In [1]: import numpy as np

In [2]: np.set_printoptions(suppress=True, linewidth=160)

In [3]: X = np.loadtxt("out6.csv", delimiter=",")

In [4]: print(X)
[[  4.  -6.   6.  -1.   3.   0.   3.   1.]
 [  4.   2.   2. -10.   8.  -9.   0.  -7.]
 [ 11.  -3.   8.  -2.   8. -17.  -8.  -5.]
 [ 15.   1.   2.   5.   0. -17. -16.  -1.]
 [ 24.  10.   0.  -2.  -5. -13.  -8.   8.]
 [ 32.  17.  -5.   5.  -4. -22.  -8.   4.]
 [ 35.  19.  -6.  -1.   2. -20. -10.   4.]
 [ 30.  27. -15.  -7.   7. -22.  -4.  -1.]
 [ 30.  20. -21.  -8.  12. -25. -10.  -2.]
 [ 39.  26. -16. -12.  13. -17. -18.  -9.]
 [ 39.  33.  -9. -17.  11. -10. -17.  -6.]
 [ 46.  40.  -6. -22.   8. -12. -16.  -2.]
 [ 47.  34.  -9. -20.   0. -13.  -9.  -5.]
 [ 41.  33.  -4. -26.   5. -16. -14. -13.]
 [ 47.  31.   3. -29.  -1. -13. -17.  -6.]
 [ 40.  25.  11. -33.   1. -22. -10.  -7.]
 [ 34.  16.   9. -28.   8. -27.  -9.  -6.]
 [ 41.  11.   6. -25.  11. -36.  -1. -11.]
 [ 34.  16.  -1. -29.   4. -39.   8. -12.]
 [ 37.  11.   7. -34.   5. -45.  16.  -5.]
 [ 46.   9.  16. -25.   0. -45.  18. -12.]]

In [5]: dist = np.linalg.norm(X[:, None] - X[None], axis=-1)

In [6]: print(dist.shape)
(21, 21)

In [7]: print(dist.mean(axis=1).argmax())
0

In [8]: print(np.unravel_index(dist.round(6).argmax(), dist.shape))
(np.int64(0), np.int64(20))

In [9]: print(np.flatnonzero(dist[1] < dist.mean() / 2))
[0 1 2]

In [10]: G = np.cov(X, rowvar=False)

In [11]: print(G.shape)
(8, 8)

In [12]: print(np.argsort(-X.std(axis=0).round(6), kind="stable"))
[0 1 3 5 6 2 7 4]

In [13]: print(np.round(X.std(axis=0), 1))
[13.1 12.7  9.3 12.6  5.1 11.6 10.1  5.5]

In [14]: print(np.round(np.corrcoef(X.T), 1) + 0)
[[ 1.   0.8 -0.1 -0.6  0.  -0.4 -0.1 -0.4]
 [ 0.8  1.  -0.5 -0.4  0.1  0.1 -0.5 -0.2]
 [-0.1 -0.5  1.  -0.3 -0.3 -0.3  0.5 -0.2]
 [-0.6 -0.4 -0.3  1.  -0.2  0.5 -0.3  0.7]
 [ 0.   0.1 -0.3 -0.2  1.   0.  -0.1 -0.4]
 [-0.4  0.1 -0.3  0.5  0.   1.  -0.7  0.4]
 [-0.1 -0.5  0.5 -0.3 -0.1 -0.7  1.  -0.2]
 [-0.4 -0.2 -0.2  0.7 -0.4  0.4 -0.2  1. ]]

In [15]: print(np.median(X, axis=0))
[ 35.  17.   0. -17.   5. -17.  -9.  -5.]

In [16]: print(np.round(np.linalg.eigvalsh(G)[::-1], 1))
[416.5 301.7  86.2  53.5  30.4  10.8   7.5   4.3]
